$ python -q
>>> import numpy as np
>>> np.set_printoptions(suppress=True, linewidth=160)
>>> M = np.load("out12.npy")
>>> M
array([[-0.6, -0.4, -0.2,  0.4, -0.2,  0.3, -0.6,  0.4],
       [-1.1, -0.5, -0.2,  1.1, -0.7,  0.8, -1.2,  0.4],
       [-5. , -3.3, -1.7,  5. , -3.4,  3.3, -5.1,  1.6],
       [ 2.5,  1.6,  0.9, -2.6,  1.6, -1.8,  2.4, -0.8],
       [-3.6, -2.4, -1.1,  3.9, -2.4,  2.6, -3.7,  1.2],
       [-3. , -1.9, -1. ,  3. , -2. ,  2. , -2.8,  0.8],
       [ 4.6,  3.1,  1.6, -4.8,  3.1, -3.1,  4.7, -1.5],
       [-2. , -1.3, -0.5,  1.9, -1.1,  1.2, -2. ,  0.7],
       [ 3.9,  2.5,  1.2, -3.8,  2.5, -2.6,  3.8, -1.2],
       [ 0.9,  0.6,  0.2, -0.8,  0.5, -0.6,  0.6, -0.2],
       [ 1.7,  1. ,  0.4, -1.3,  0.9, -1.1,  1.4, -0.3],
       [ 8. ,  5.3,  2.7, -8.1,  5.5, -5.4,  8.2, -2.7],
       [-2.8, -2.1, -1.1,  2.9, -1.8,  1.9, -2.9,  1. ],
       [ 5.4,  3.6,  1.6, -5.4,  3.5, -3.7,  5.4, -1.9],
       [-0.2, -0.1,  0. ,  0.1, -0.1,  0.1, -0.3,  0. ],
       [-0.4, -0.5, -0.1,  0.7, -0.5,  0.6, -0.6,  0.2],
       [ 3. ,  2.2,  1. , -2.9,  1.9, -2.1,  2.9, -1. ],
       [ 3.7,  2.4,  1.3, -3.8,  2.4, -2.5,  3.7, -1.2],
       [-4.3, -2.8, -1.5,  4.2, -2.8,  2.9, -4. ,  1.4],
       [ 0.3,  0.4,  0.2, -0.4,  0.2, -0.1,  0.4,  0. ],
       [ 1.8,  1.3,  0.7, -1.7,  1.2, -1.3,  1.7, -0.5],
       [-1. , -0.8, -0.4,  1.1, -0.8,  0.8, -0.9,  0.3],
       [ 1.3,  0.9,  0.4, -1.2,  0.8, -0.9,  1.2, -0.3],
       [ 3.1,  2. ,  0.9, -2.9,  2.1, -2. ,  3.1, -1. ],
       [-4.6, -3.2, -1.5,  4.6, -2.9,  3.1, -4.4,  1.7],
       [ 1. ,  0.5,  0.2, -1.1,  0.6, -0.8,  0.9, -0.3],
       [-0.4, -0.3, -0.2,  0.3, -0.2,  0.1, -0.6,  0.3],
       [-1.7, -1.2, -0.6,  1.7, -1.2,  1.1, -1.7,  0.5],
       [ 4.1,  2.6,  1.3, -3.8,  2.6, -2.6,  4. , -1.4],
       [-4.1, -2.7, -1.3,  4.2, -2.6,  2.7, -4.1,  1.2],
       [ 2.6,  1.7,  0.9, -2.8,  1.9, -1.7,  2.4, -0.7],
       [ 1.4,  0.8,  0.5, -1.4,  0.9, -0.9,  1.3, -0.3],
       [ 1.6,  1.2,  0.6, -1.5,  1. , -0.9,  1.6, -0.7],
       [-2.9, -2. , -1.1,  3.1, -2. ,  2. , -2.9,  0.8],
       [ 5.5,  3.9,  1.8, -5.6,  3.8, -3.8,  5.6, -1.8],
       [-1.9, -1.1, -0.7,  1.8, -0.9,  1.2, -1.6,  0.4],
       [-0.3, -0.2, -0.2,  0.4, -0.2,  0.2, -0.5,  0.2]])
>>> Xc = (M - M.mean(axis=0)) / M.std(axis=0)
>>> np.argwhere(np.abs(Xc) > 2)
array([[11,  0],
       [11,  1],
       [11,  2],
       [11,  3],
       [11,  4],
       [11,  5],
       [11,  6],
       [11,  7]])
>>> np.round(Xc.std(axis=0), 1)
array([1., 1., 1., 1., 1., 1., 1., 1.])
>>> coef = np.linalg.lstsq(np.delete(Xc, 5, axis=1), Xc[:, 5])[0]
>>> np.abs(coef).argmax()
np.int64(3)
>>> out = M / np.linalg.norm(M, axis=1, keepdims=True)
>>> gram = out @ out.T
>>> (gram - 2 * np.eye(37)).round(6).argmax(axis=1)
array([26,  4, 29, 17, 29, 33, 17, 29, 13, 22, 22,  6, 24,  8,  1, 21, 34,  6, 24, 32, 16, 33, 20, 28, 18,  3,  0,  2, 23,  2, 31, 30, 28,  5, 11,  5, 12])
>>> np.round(np.linalg.norm(out, axis=1), 1)
array([1., 1., 1., 1., 1., 1., 1., 1., 1., 1., 1., 1., 1., 1., 1., 1., 1., 1., 1., 1., 1., 1., 1., 1., 1., 1., 1., 1., 1., 1., 1., 1., 1., 1., 1., 1., 1.])
>>> gram[32].round(1)
array([-1. , -1. , -1. ,  1. , -1. , -1. ,  1. , -1. ,  1. ,  1. ,  1. ,  1. , -1. ,  1. , -0.9, -1. ,  1. ,  1. , -1. ,  0.9,  1. , -1. ,  1. ,  1. , -1. ,
        1. , -1. , -1. ,  1. , -1. ,  1. ,  1. ,  1. , -1. ,  1. , -1. , -1. ])
>>> F = np.load("w.npy")
>>> F
array([[  3.6, -22.7,  11.1,   5.3,  11.1,   9.4,  -2.2,  -3.7],
       [  1.1, -14.6,   6. ,   1.1,   6. ,   5.4,  -3.2,  -2.1],
       [  0.3, -11.5,   4.2,  -0.2,   4.2,   3.9,  -3.4,  -1.4],
       [ -0.8,  -6.4,   1.6,  -1.8,   1.6,   1.6,  -3.2,  -0.3],
       [ -0.5,  -0.6,   0. ,  -0.8,   0. ,  -0.2,  -0.8,   0.4],
       [ -0.5,  -0.6,   0. ,  -0.8,   0. ,  -0.2,  -0.8,   0.4],
       [  0.1,   0.1,   0. ,   0.2,   0. ,   0.1,   0.2,  -0.1],
       [  1.1,   1.8,  -1.4,   0.8,  -1.4,   0.9,   1.3,  -2.6],
       [  1.1,   2.5,  -2.4,   0.4,  -2.4,   1. ,   1.1,  -3.5],
       [ -0.1,   6.6,  -7.9,  -3.6,  -7.9,   0.6,  -0.7,  -6.9]])
>>> # looks like rank 6
>>> np.allclose(F[:-1].T @ np.linalg.lstsq(F[:-1].T, F[-1])[0], F[-1])
True
>>> np.unique(F.round(6), axis=0).shape
(9, 8)
>>> try:
...     np.linalg.inv(F)
... except np.linalg.LinAlgError as e:
...     print(repr(e))
... 
LinAlgError('Last 2 dimensions of the array must be square')
>>> round(np.trace(np.linalg.pinv(F) @ F), 1)
np.float64(6.0)
